In [1]: import numpy as np

In [2]: from numpy import linalg as LA

In [3]: np.set_printoptions(precision=2, suppress=True, linewidth=120)

In [4]: rd = lambda a: np.round(a, 2) + 0

In [5]: data = np.load("run16.npy")

In [6]: data
Out[6]: 
array([[-1,  1, -2,  2],
       [ 0, -2,  0,  1],
       [ 0,  0,  2, -1],
       [ 0,  0,  0,  0]])

In [7]: np.poly(data)
Out[7]: array([ 1.,  1., -4., -4.,  0.])

In [8]: np.einsum("ij,ji->", data, data)
Out[8]: np.int64(9)

In [9]: rd(LA.det(2 * data)), rd(LA.det(data))
Out[9]: (np.float64(0.0), np.float64(0.0))

In [10]: print(rd(LA.det(data[::-1])))
0.0

In [11]: Uu, s, Vt = LA.svd(data)

In [12]: rd(s)
Out[12]: array([3.75, 2.27, 0.91, 0.  ])

In [13]: other = Uu[:, :3] @ np.diag(s[:3]) @ Vt[:3]

In [14]: print(rd(LA.norm(data - other) / LA.norm(data)))
0.0

In [15]: print(rd(LA.norm(data, 2) / LA.norm(data)))
0.84

In [16]: LA.cond(data) > 100
Out[16]: np.True_

In [17]: LA.matrix_rank(data, rtol=0.1)
Out[17]: np.int64(3)

In [18]: F = np.loadtxt("dump.csv", delimiter=",")

In [19]: F
Out[19]: 
array([[1., 2., 1., 2., 1., 2.],
       [3., 2., 3., 2., 3., 2.],
       [1., 2., 1., 2., 1., 2.],
       [1., 2., 1., 2., 1., 2.],
       [3., 2., 3., 2., 3., 2.],
       [1., 2., 1., 2., 1., 2.]])

In [20]: Uu, s, Vt = LA.svd(F)

In [21]: evecs = Vt[:(s > 1e-8).sum()]

In [22]: rng = np.random.default_rng(310937)

In [23]: x = F[1] + -3 * F[3] + rng.integers(2) * np.eye(6)[2]

In [24]: x
Out[24]: array([ 0., -4.,  1., -4.,  0., -4.])

In [25]: np.allclose(evecs.T @ evecs @ x, x)
Out[25]: False

In [26]: rd(np.sort(np.abs(LA.eigvals(F))))
Out[26]: array([ 0.,  0.,  0.,  0.,  0., 11.])

In [27]: np.trace(F)
Out[27]: np.float64(11.0)

In [28]: other = F + rng.integers(-2, 3, (6, 2)) @ rng.integers(-2, 3, (2, 6))

In [29]: print(other)
[[-1.  7. -5.  3.  5.  2.]
 [ 1.  7. -3.  3.  7.  2.]
 [ 1.  2.  1.  2.  1.  2.]
 [-1.  7. -5.  3.  5.  2.]
 [-5.  4.  3.  0.  7.  2.]
 [ 7. -1.  3.  3. -3.  2.]]

In [30]: np.abs(other - F).sum(axis=1)
Out[30]: array([18., 18.,  0., 18., 16., 16.])

In [31]: rd(LA.svd(other - F, compute_uv=False))
Out[31]: array([17.96,  8.8 ,  0.  ,  0.  ,  0.  ,  0.  ])

In [32]: LA.matrix_rank(other - F, tol=1e-8)
Out[32]: np.int64(2)

In [33]: other - F
Out[33]: 
array([[-2.,  5., -6.,  1.,  4.,  0.],
       [-2.,  5., -6.,  1.,  4.,  0.],
       [ 0.,  0.,  0.,  0.,  0.,  0.],
       [-2.,  5., -6.,  1.,  4.,  0.],
       [-8.,  2.,  0., -2.,  4.,  0.],
       [ 6., -3.,  2.,  1., -4.,  0.]])
